In [1]: import numpy as np

In [2]: np.set_printoptions(suppress=True, linewidth=140)

In [3]: rd = lambda a: np.round(a, 3) + 0

In [4]: data = np.loadtxt("m.csv", delimiter=",")

In [5]: print(data)
[[ 38. -11.   0.  -2.  -6. -17.   2. -17.]
 [-11.  40.  -4.   0.  15.  -8.  28.   2.]
 [  0.  -4.  70.  16.  21.  14.  22. -26.]
 [ -2.   0.  16.  32.   8.  -1.  12.  -9.]
 [ -6.  15.  21.   8.  46.  -5.  30. -20.]
 [-17.  -8.  14.  -1.  -5.  41.  -1.   5.]
 [  2.  28.  22.  12.  30.  -1.  55. -20.]
 [-17.   2. -26.  -9. -20.   5. -20.  40.]]

In [6]: vals, vecs = np.linalg.eigh(data)

In [7]: print(np.unique(vals.round(6) + 0, return_counts=True)[1])
[1 1 1 1 1 1 1 1]

In [8]: print(rd(vecs.T @ data @ vecs))
[[  5.023   0.      0.      0.      0.      0.      0.      0.   ]
 [  0.     11.048   0.      0.      0.      0.      0.      0.   ]
 [  0.      0.     20.815   0.      0.      0.      0.      0.   ]
 [  0.      0.      0.     25.916   0.      0.      0.      0.   ]
 [  0.      0.      0.      0.     28.589   0.      0.      0.   ]
 [  0.      0.      0.      0.      0.     65.005   0.      0.   ]
 [  0.      0.      0.      0.      0.      0.     72.65    0.   ]
 [  0.      0.      0.      0.      0.      0.      0.    132.954]]

In [9]: print(rd(vecs @ np.diag(vals) @ vecs.T))
[[ 38. -11.   0.  -2.  -6. -17.   2. -17.]
 [-11.  40.  -4.   0.  15.  -8.  28.   2.]
 [  0.  -4.  70.  16.  21.  14.  22. -26.]
 [ -2.   0.  16.  32.   8.  -1.  12.  -9.]
 [ -6.  15.  21.   8.  46.  -5.  30. -20.]
 [-17.  -8.  14.  -1.  -5.  41.  -1.   5.]
 [  2.  28.  22.  12.  30.  -1.  55. -20.]
 [-17.   2. -26.  -9. -20.   5. -20.  40.]]

In [10]: print(rd(np.abs(vecs[:, -1])))
[0.022 0.197 0.536 0.217 0.451 0.007 0.527 0.381]

In [11]: print(np.unravel_index(np.abs(data).argmax(), data.shape))
(np.int64(2), np.int64(2))

In [12]: print(data.shape)
(8, 8)

In [13]: print(np.diff(data, axis=0))
[[-49.  51.  -4.   2.  21.   9.  26.  19.]
 [ 11. -44.  74.  16.   6.  22.  -6. -28.]
 [ -2.   4. -54.  16. -13. -15. -10.  17.]
 [ -4.  15.   5. -24.  38.  -4.  18. -11.]
 [-11. -23.  -7.  -9. -51.  46. -31.  25.]
 [ 19.  36.   8.  13.  35. -42.  56. -25.]
 [-19. -26. -48. -21. -50.   6. -75.  60.]]

In [14]: print(data - data[0])
[[  0.   0.   0.   0.   0.   0.   0.   0.]
 [-49.  51.  -4.   2.  21.   9.  26.  19.]
 [-38.   7.  70.  18.  27.  31.  20.  -9.]
 [-40.  11.  16.  34.  14.  16.  10.   8.]
 [-44.  26.  21.  10.  52.  12.  28.  -3.]
 [-55.   3.  14.   1.   1.  58.  -3.  22.]
 [-36.  39.  22.  14.  36.  16.  53.  -3.]
 [-55.  13. -26.  -7. -14.  22. -22.  57.]]

In [15]: print(np.linalg.matrix_rank(data))
8

In [16]: print(data.sum(axis=1))
[-13.  62. 113.  56.  89.  28. 128. -45.]

In [17]: print(np.abs(data).max())
70.0

In [18]: x = np.array([1, -2, 1, 0, 1, 2, 1, 0])

In [19]: target = data @ x

In [20]: coef, lr = np.zeros(8), 1 / np.linalg.norm(data, 2) ** 2

In [21]: for i in range(60):
    ...:     coef -= lr * data.T @ (data @ coef - target)
    ...:     if i % 10 == 0: print(i, round(np.linalg.norm(data @ coef - target), 3))
    ...: 
0 112.765
10 34.708
20 27.354
30 22.54
40 19.194
50 16.763

In [22]: print(rd(np.linalg.cond(data)))
26.471

In [23]: B = np.linalg.inv(data)

In [24]: print(rd(np.linalg.det(data) * np.linalg.det(B)))
1.0

In [25]: print(rd(np.linalg.inv(B)))
[[ 38. -11.   0.  -2.  -6. -17.   2. -17.]
 [-11.  40.  -4.   0.  15.  -8.  28.   2.]
 [  0.  -4.  70.  16.  21.  14.  22. -26.]
 [ -2.   0.  16.  32.   8.  -1.  12.  -9.]
 [ -6.  15.  21.   8.  46.  -5.  30. -20.]
 [-17.  -8.  14.  -1.  -5.  41.  -1.   5.]
 [  2.  28.  22.  12.  30.  -1.  55. -20.]
 [-17.   2. -26.  -9. -20.   5. -20.  40.]]

In [26]: print(np.allclose(B, data.T))
False

In [27]: print(rd(data @ B))
[[1. 0. 0. 0. 0. 0. 0. 0.]
 [0. 1. 0. 0. 0. 0. 0. 0.]
 [0. 0. 1. 0. 0. 0. 0. 0.]
 [0. 0. 0. 1. 0. 0. 0. 0.]
 [0. 0. 0. 0. 1. 0. 0. 0.]
 [0. 0. 0. 0. 0. 1. 0. 0.]
 [0. 0. 0. 0. 0. 0. 1. 0.]
 [0. 0. 0. 0. 0. 0. 0. 1.]]

In [28]: print(rd(np.linalg.cond(data)))
26.471

In [29]: print(data.ravel(order="F"))
[ 38. -11.   0.  -2.  -6. -17.   2. -17. -11.  40.  -4.   0.  15.  -8.  28.   2.   0.  -4.  70.  16.  21.  14.  22. -26.  -2.   0.  16.
  32.   8.  -1.  12.  -9.  -6.  15.  21.   8.  46.  -5.  30. -20. -17.  -8.  14.  -1.  -5.  41.  -1.   5.   2.  28.  22.  12.  30.  -1.
  55. -20. -17.   2. -26.  -9. -20.   5. -20.  40.]

In [30]: blk = data.reshape(8, 2, -1)

In [31]: print(blk.shape)
(8, 2, 4)

In [32]: print(np.einsum("ihd,ihd->ih", blk, blk))
[[1569.  618.]
 [1737. 1077.]
 [5172. 1797.]
 [1284.  290.]
 [ 766. 3441.]
 [ 550. 1732.]
 [1416. 4326.]
 [1050. 2425.]]

In [33]: print(np.swapaxes(blk, 1, 2)[6])
[[  2.  30.]
 [ 28.  -1.]
 [ 22.  55.]
 [ 12. -20.]]

In [34]: X = np.load("a.npy")

In [35]: print(X)
[[ 0.  0.  0.  0.  0.  2.  3.  0.]
 [ 0.  0.  0.  0.  0.  1. -3.  2.]
 [ 0.  0.  0.  0.  0.  1.  3.  1.]
 [ 0.  0.  0.  0.  0. -3.  1. -2.]
 [ 0.  0.  0.  0.  0.  3.  0. -3.]
 [ 2.  1.  1. -3.  3.  0.  0.  0.]
 [ 3. -3.  3.  1.  0.  0.  0.  0.]
 [ 0.  2.  1. -2. -3.  0.  0.  0.]]

In [36]: U, s, Vt = np.linalg.svd(X)

In [37]: vecs = Vt[:(s > 1e-8).sum()]

In [38]: rng = np.random.default_rng(6351)

In [39]: x = X[7] + -2 * X[1] + rng.integers(2) * np.eye(8)[6]

In [40]: print(x)
[ 0.  2.  1. -2. -3. -2.  7. -4.]

In [41]: print(np.linalg.matrix_rank(np.vstack([X, x])))
6

In [42]: print(rd(np.diag(vecs.T @ vecs)))
[0.455 0.516 0.476 0.623 0.931 1.    1.    1.   ]

In [43]: C2 = X.T @ X

In [44]: print(np.linalg.matrix_rank(C2))
6

In [45]: print(np.trace(C2), (X ** 2).sum())
140.0 140.0

In [46]: print(C2)
[[ 13.  -7.  11.  -3.   6.   0.   0.   0.]
 [ -7.  14.  -6. -10.  -3.   0.   0.   0.]
 [ 11.  -6.  11.  -2.   0.   0.   0.   0.]
 [ -3. -10.  -2.  14.  -3.   0.   0.   0.]
 [  6.  -3.   0.  -3.  18.   0.   0.   0.]
 [  0.   0.   0.   0.   0.  24.   3.   0.]
 [  0.   0.   0.   0.   0.   3.  28.  -5.]
 [  0.   0.   0.   0.   0.   0.  -5.  18.]]

In [47]: print(np.allclose(C2, C2.T))
True

In [48]: mat = np.loadtxt("run9.csv", delimiter=",")

In [49]: print(rd(mat))
[[0.25  0.25  0.25  0.    0.    0.    0.    0.25  0.    0.   ]
 [0.167 0.167 0.    0.167 0.    0.    0.167 0.167 0.    0.167]
 [0.    0.333 0.333 0.    0.    0.    0.    0.333 0.    0.   ]
 [0.    0.    0.333 0.333 0.    0.    0.333 0.    0.    0.   ]
 [0.25  0.    0.    0.    0.25  0.25  0.    0.    0.25  0.   ]
 [0.2   0.2   0.    0.    0.    0.4   0.2   0.    0.    0.   ]
 [0.333 0.    0.    0.    0.    0.    0.667 0.    0.    0.   ]
 [0.    0.333 0.    0.    0.    0.    0.333 0.333 0.    0.   ]
 [0.    0.143 0.143 0.143 0.    0.143 0.    0.143 0.143 0.143]
 [0.    0.    0.167 0.    0.167 0.    0.167 0.    0.167 0.333]]

In [50]: U, s, Vt = np.linalg.svd(mat)

In [51]: print(np.argmax(s[:-1] / (s[1:] + 1e-6)) + 1)
9

In [52]: B = U[:, :9] @ np.diag(s[:9]) @ Vt[:9]

In [53]: print(np.linalg.matrix_rank(B))
9

In [54]: print(rd(np.linalg.norm(mat - B, 2)), rd(s[9]))
0.007 0.007

In [55]: print(rd(np.linalg.norm(mat - B) / np.linalg.norm(mat)))
0.004

In [56]: print(np.linalg.matrix_rank(mat, rtol=0.05))
9

In [57]: f = np.array([1, 0, 0, 0, 3, 1, 1, 2, 1]) + 0.5

In [58]: E = np.eye(9) - 2 * np.outer(f, f) / (f @ f)

In [59]: print(rd(E))
[[ 0.841 -0.053 -0.053 -0.053 -0.372 -0.159 -0.159 -0.265 -0.159]
 [-0.053  0.982 -0.018 -0.018 -0.124 -0.053 -0.053 -0.088 -0.053]
 [-0.053 -0.018  0.982 -0.018 -0.124 -0.053 -0.053 -0.088 -0.053]
 [-0.053 -0.018 -0.018  0.982 -0.124 -0.053 -0.053 -0.088 -0.053]
 [-0.372 -0.124 -0.124 -0.124  0.133 -0.372 -0.372 -0.619 -0.372]
 [-0.159 -0.053 -0.053 -0.053 -0.372  0.841 -0.159 -0.265 -0.159]
 [-0.159 -0.053 -0.053 -0.053 -0.372 -0.159  0.841 -0.265 -0.159]
 [-0.265 -0.088 -0.088 -0.088 -0.619 -0.265 -0.265  0.558 -0.265]
 [-0.159 -0.053 -0.053 -0.053 -0.372 -0.159 -0.159 -0.265  0.841]]

In [60]: x = np.array([2, 1, 1, 1, 1, 0, 1, 2, 2])

In [61]: h1 = np.maximum(E @ x, 0)

In [62]: print(rd(h1))
[0.142 0.381 0.381 0.381 0.    0.    0.    0.    0.142]

In [63]: print(rd(E.T @ h1))
[ 0.036  0.345  0.345  0.345 -0.247 -0.106 -0.106 -0.176  0.036]

In [64]: print(np.flatnonzero(h1 > 1e-9))
[0 1 2 3 8]
